% ipython --no-banner

In [1]: import numpy as np

In [2]: np.set_printoptions(precision=1, suppress=True, linewidth=120)

In [3]: rnd = lambda a: np.round(a, 1) + 0

In [4]: q, _ = np.linalg.qr(np.array([[0.0, -1.9, -0.3, -0.7, -0.1],
   ...:     [-0.6, -0.6, 0.5, 0.2, 0.2],
   ...:     [0.7, 0.2, 0.0, 0.1, 0.7],
   ...:     [0.1, 0.2, 0.5, 0.1, -0.1],
   ...:     [1.0, 0.7, 1.2, 1.3, 0.5]]))

In [5]: vals = np.array([-2, -3, 4, 2, 0])

In [6]: M = q @ np.diag(vals) @ q.T

In [7]: rnd(M)
Out[7]: 
array([[-2.9, -0.3, -0.4,  0.3,  0. ],
       [-0.3,  1.6, -0.4,  0.7,  2.3],
       [-0.4, -0.4, -0.3, -0.2, -1.4],
       [ 0.3,  0.7, -0.2,  2.2,  0.1],
       [ 0. ,  2.3, -1.4,  0.1,  0.4]])

In [8]: rng = np.random.default_rng(3712)

In [9]: out = M + rng.integers(-2, 3, (5, 4)) @ rng.integers(-2, 3, (4, 5))

In [10]: print(rnd(out))
[[-14.9   7.7  -4.4   4.3   0. ]
 [ -0.3   2.6   0.6  -0.3   2.3]
 [  1.6  -1.4  -1.3  -2.2  -3.4]
 [  2.3   0.7   2.8  -1.8  -3.9]
 [  2.    1.3   3.6  -0.9   0.4]]

In [11]: np.abs(out - M).sum(axis=1)
Out[11]: array([28.,  3.,  8., 13.,  9.])

In [12]: Uu, sv, Vt = np.linalg.svd(M)

In [13]: evecs = Vt[:(sv > 1e-8).sum()]

In [14]: vec = M[3] + -2 * M[1] + rng.integers(2) * np.eye(5)[2]

In [15]: print(rnd(vec))
[ 1.  -2.4  0.6  0.7 -4.5]

In [16]: rnd(np.diag(evecs.T @ evecs))
Out[16]: array([1. , 0.7, 0.4, 1. , 0.9])

In [17]: rnd(evecs.T @ evecs)
Out[17]: 
array([[ 1. ,  0.1,  0.1,  0. ,  0. ],
       [ 0.1,  0.7, -0.4,  0. ,  0.1],
       [ 0.1, -0.4,  0.4,  0.1,  0.2],
       [ 0. ,  0. ,  0.1,  1. ,  0. ],
       [ 0. ,  0.1,  0.2,  0. ,  0.9]])

In [18]: r = np.linalg.matrix_rank(M)

In [19]: r
Out[19]: np.int64(4)

In [20]: null = np.linalg.svd(M)[2][r:].T

In [21]: rnd(M @ null)
Out[21]: 
array([[0.],
       [0.],
       [0.],
       [0.],
       [0.]])

In [22]: rnd(null[:, 0] / null[np.abs(null[:, 0]).round(6).argmax(), 0])
Out[22]: array([-0.2,  0.7,  1. , -0.1, -0.3])

In [23]: np.linalg.matrix_rank(M.T @ M), np.linalg.matrix_rank(M @ M.T)
Out[23]: (np.int64(4), np.int64(4))

In [24]: np.unique(M.round(6), axis=0).shape
Out[24]: (5, 5)

In [25]: np.allclose(M[:-1].T @ np.linalg.lstsq(M[:-1].T, M[-1])[0], M[-1])
Out[25]: True

In [26]: vals, evecs = np.linalg.eigh(M)

In [27]: rnd(np.linalg.eigvalsh(M + -3 * np.eye(5)))
Out[27]: array([-6., -5., -3., -1.,  1.])

In [28]: rnd(np.linalg.svd(M, compute_uv=False))
Out[28]: array([4., 3., 2., 2., 0.])

In [29]: rnd(vals.sum()), rnd(np.trace(M))
Out[29]: (np.float64(1.0), np.float64(1.0))

In [30]: rnd(evecs.T @ evecs)
Out[30]: 
array([[1., 0., 0., 0., 0.],
       [0., 1., 0., 0., 0.],
       [0., 0., 1., 0., 0.],
       [0., 0., 0., 1., 0.],
       [0., 0., 0., 0., 1.]])

In [31]: K = (rng.random((5, 5)) < 0.3) + np.eye(5)

In [32]: K /= K.sum(axis=1, keepdims=True)

In [33]: rnd(K)
Out[33]: 
array([[0.5, 0. , 0.5, 0. , 0. ],
       [0.3, 0.3, 0. , 0.3, 0. ],
       [0. , 0. , 0.5, 0.5, 0. ],
       [0. , 0. , 0. , 1. , 0. ],
       [0. , 0.3, 0. , 0. , 0.7]])

In [34]: rnd(np.sort(np.abs(np.linalg.eigvals(K)))[::-1])
Out[34]: array([1. , 0.7, 0.5, 0.5, 0.3])

In [35]: K @ np.ones(5)
Out[35]: array([1., 1., 1., 1., 1.])

In [36]: p = np.eye(5)[2]

In [37]: for _ in range(6):
    ...:     p = p @ K
    ...:     print(p.round(1))
    ...: 
[0.  0.  0.5 0.5 0. ]
[0.  0.  0.2 0.8 0. ]
[0.  0.  0.1 0.9 0. ]
[0.  0.  0.1 0.9 0. ]
[0. 0. 0. 1. 0.]
[0. 0. 0. 1. 0.]

In [38]: arr = np.array([[1, -1, 1, -1, 1, -1, 1, -1],
    ...:     [1, 1, -1, -1, -1, -1, 1, 1],
    ...:     [1, 1, -1, -1, 1, 1, -1, -1]])

In [39]: r0, v = arr[0], arr[1]

In [40]: r0 @ v
Out[40]: np.int64(0)

In [41]: p = (r0 @ v) / (r0 @ r0) * r0

In [42]: rnd(np.linalg.norm(r0 + v) ** 2 + np.linalg.norm(r0 - v) ** 2)
Out[42]: np.float64(32.0)

In [43]: p
Out[43]: array([ 0., -0.,  0., -0.,  0., -0.,  0., -0.])

In [44]: print(np.outer(r0, v))
[[ 1  1 -1 -1 -1 -1  1  1]
 [-1 -1  1  1  1  1 -1 -1]
 [ 1  1 -1 -1 -1 -1  1  1]
 [-1 -1  1  1  1  1 -1 -1]
 [ 1  1 -1 -1 -1 -1  1  1]
 [-1 -1  1  1  1  1 -1 -1]
 [ 1  1 -1 -1 -1 -1  1  1]
 [-1 -1  1  1  1  1 -1 -1]]

In [45]: v - p
Out[45]: array([ 1.,  1., -1., -1., -1., -1.,  1.,  1.])

In [46]: (v - p) @ r0
Out[46]: np.float64(0.0)

In [47]: np.linalg.matrix_rank(np.outer(r0, v))
Out[47]: np.int64(1)

In [48]: proj = np.triu(np.array([[-1, 0, 4, 4, -3],
    ...:     [4, 0, 3, 2, -3],
    ...:     [-3, 5, -2, 5, 3],
    ...:     [-3, 0, -2, -2, -4],
    ...:     [3, 0, -2, 4, 1]]), 1) + np.eye(5)

In [49]: out = proj @ M @ np.linalg.inv(proj)

In [50]: rnd(np.poly(out))
Out[50]: array([  1.,  -1., -16.,   4.,  48.,   0.])

In [51]: A = np.load("mat.npy")

In [52]: A
Out[52]: 
array([[ 2,  1, -2],
       [ 0,  3,  2],
       [ 0,  0,  3]])

In [53]: np.einsum("ij,ji->", A, A)
Out[53]: np.int64(22)

In [54]: rnd(np.linalg.det(A.T))
Out[54]: np.float64(18.0)

In [55]: print(rnd(np.linalg.eigvals(A)))
[2. 3. 3.]

In [56]: np.kron(np.eye(2, dtype=int), A)
Out[56]: 
array([[ 2,  1, -2,  0,  0,  0],
       [ 0,  3,  2,  0,  0,  0],
       [ 0,  0,  3,  0,  0,  0],
       [ 0,  0,  0,  2,  1, -2],
       [ 0,  0,  0,  0,  3,  2],
       [ 0,  0,  0,  0,  0,  3]])

In [57]: labels = rng.permutation(3)

In [58]: out = A[:, labels] * rng.choice([-1, 1], 3)

In [59]: out
Out[59]: 
array([[ 1,  2, -2],
       [ 3,  0,  2],
       [ 0,  0,  3]])

In [60]: Uu, _, Vt = np.linalg.svd(A.T @ out)

In [61]: print(rnd(Uu @ Vt))
[[0. 1. 0.]
 [1. 0. 0.]
 [0. 0. 1.]]

In [62]: labels
Out[62]: array([1, 0, 2])

In [63]: np.prod(np.diag(A)), rnd(np.linalg.det(A))
Out[63]: (np.int64(18), np.float64(18.0))

In [64]: [int(np.linalg.matrix_rank(np.linalg.matrix_power(A, p))) for p in range(1, 4)]
Out[64]: [3, 3, 3]

In [65]: np.linalg.matrix_power(A - np.diag(np.diag(A)), 3)
Out[65]: 
array([[0, 0, 0],
       [0, 0, 0],
       [0, 0, 0]])

In [66]: vec = np.array([-3, 2, -3])

In [67]: np.sign((A @ vec).round(6))
Out[67]: array([ 1,  0, -1])

In [68]: F = np.array([[1, 3, 1, 0], [3, 2, 1, 1], [1, 1, 1, 1], [16, 13, 6, 5]])

In [69]: F
Out[69]: 
array([[ 1,  3,  1,  0],
       [ 3,  2,  1,  1],
       [ 1,  1,  1,  1],
       [16, 13,  6,  5]])

In [70]: F.reshape(-1, 2)
Out[70]: 
array([[ 1,  3],
       [ 1,  0],
       [ 3,  2],
       [ 1,  1],
       [ 1,  1],
       [ 1,  1],
       [16, 13],
       [ 6,  5]])

In [71]: print(F.ravel(order="F"))
[ 1  3  1 16  3  2  1 13  1  1  1  6  0  1  1  5]

In [72]: T = F.reshape(4, 2, -1)

In [73]: T.transpose(1, 0, 2)
Out[73]: 
array([[[ 1,  3],
        [ 3,  2],
        [ 1,  1],
        [16, 13]],

       [[ 1,  0],
        [ 1,  1],
        [ 1,  1],
        [ 6,  5]]])

In [74]: print(np.swapaxes(T, 1, 2)[2])
[[1 1]
 [1 1]]

In [75]: T.sum(axis=1)
Out[75]: 
array([[ 2,  3],
       [ 4,  3],
       [ 2,  2],
       [22, 18]])

In [76]: print(np.einsum("ihd,jhd->hij", T, T).shape)
(2, 4, 4)

In [77]: data = np.loadtxt("x.csv", delimiter=",")

In [78]: data
Out[78]: 
array([[ 3.4, -0.7, -1.5, -3.2],
       [ 4.2, -1.1, -1.6, -3.9],
       [-4.7,  1.7,  1.1,  5.2],
       [-0.3, -0.2,  0.3,  0.1],
       [ 3. , -0.8, -1.4, -2.6],
       [-0.5,  0.5, -0.1,  0.2],
       [-1.1, -0.1,  0.6,  0.8],
       [ 1.3, -1.1, -1. , -1.1],
       [-1. ,  0.1,  0.3,  1.6],
       [-0.3,  0.3,  0. ,  1. ],
       [ 3. , -1.1, -1.1, -3.6],
       [-0.4, -0.3, -0.3,  0.2],
       [ 2. , -1. , -0.8, -1.9],
       [ 0.2,  0.1,  0.5,  0.3],
       [-3.6,  1.2,  1.6,  3.6],
       [ 0.8,  0. ,  0.3, -1.1],
       [-4.1,  1.6,  1.2,  3.8],
       [-5.1,  1.5,  1.7,  5. ],
       [ 0. ,  0. , -0.2,  0.2],
       [ 1. , -0.1, -0.3, -1.4],
       [ 3.6, -1.8, -1.3, -4. ],
       [ 0.5,  0. , -0.9, -0.8],
       [-1.8,  0.4,  0.6,  1.6],
       [ 1.6, -0.7, -0.9, -2.7],
       [ 4.7, -1.4, -1.2, -4.5],
       [ 0.5,  0. , -0.3, -0.8]])

In [79]: [round(float(x), 1) for x in np.linalg.svd(data, compute_uv=False)[:3]]
Out[79]: [20.0, 1.7, 1.5]

In [80]: round(np.log10(np.linalg.cond(data)))
Out[80]: 1

In [81]: rnd(np.abs(np.linalg.svd(data)[2][-1]))
Out[81]: array([0.7, 0.1, 0.4, 0.6])

In [82]: np.linalg.matrix_rank(data, rtol=0.1)
Out[82]: np.int64(1)

In [83]: X = np.load("test12.npy")

In [84]: print(X)
[[ 1  0  0  0  0]
 [ 3  1  0  0  0]
 [-1  3  1  0  0]
 [ 3 -1 -1  1  0]
 [ 3  1  3  1  1]]

In [85]: rnd(np.linalg.norm(X) ** 2 / np.linalg.norm(X, 2) ** 2)
Out[85]: np.float64(1.7)

In [86]: print(rnd(np.linalg.norm(X[0], 1)), rnd(np.linalg.norm(X[0], np.inf)))
1.0 1.0

In [87]: rnd(np.linalg.norm(X, "nuc"))
Out[87]: np.float64(12.8)

In [88]: vec = np.array([-2, -3, 4, 1, 0])

In [89]: target = X @ vec

In [90]: coef, lr = np.zeros(5), 1 / np.linalg.norm(X, 2) ** 2

In [91]: for i in range(12):
    ...:     coef -= lr * X.T @ (X @ coef - target)
    ...:     if i % 2 == 0: print(i, round(np.linalg.norm(X @ coef - target), 1))
    ...: 
0 9.4
2 7.0
4 5.2
6 3.9
8 2.9
10 2.2

In [92]: rnd(coef)
Out[92]: array([-1.8, -2.3,  3. ,  0.5,  1.1])

In [93]: E = np.load("a.npy")

In [94]: E
Out[94]: 
array([[ 1,  6,  9],
       [ 6, 36, 54],
       [ 9, 54, 81]])

In [95]: rnd(np.linalg.norm(E, 2) / np.linalg.norm(E))
Out[95]: np.float64(1.0)

In [96]: np.argsort(-np.linalg.norm(E, axis=0).round(6), kind="stable")[:3]
Out[96]: array([2, 1, 0])
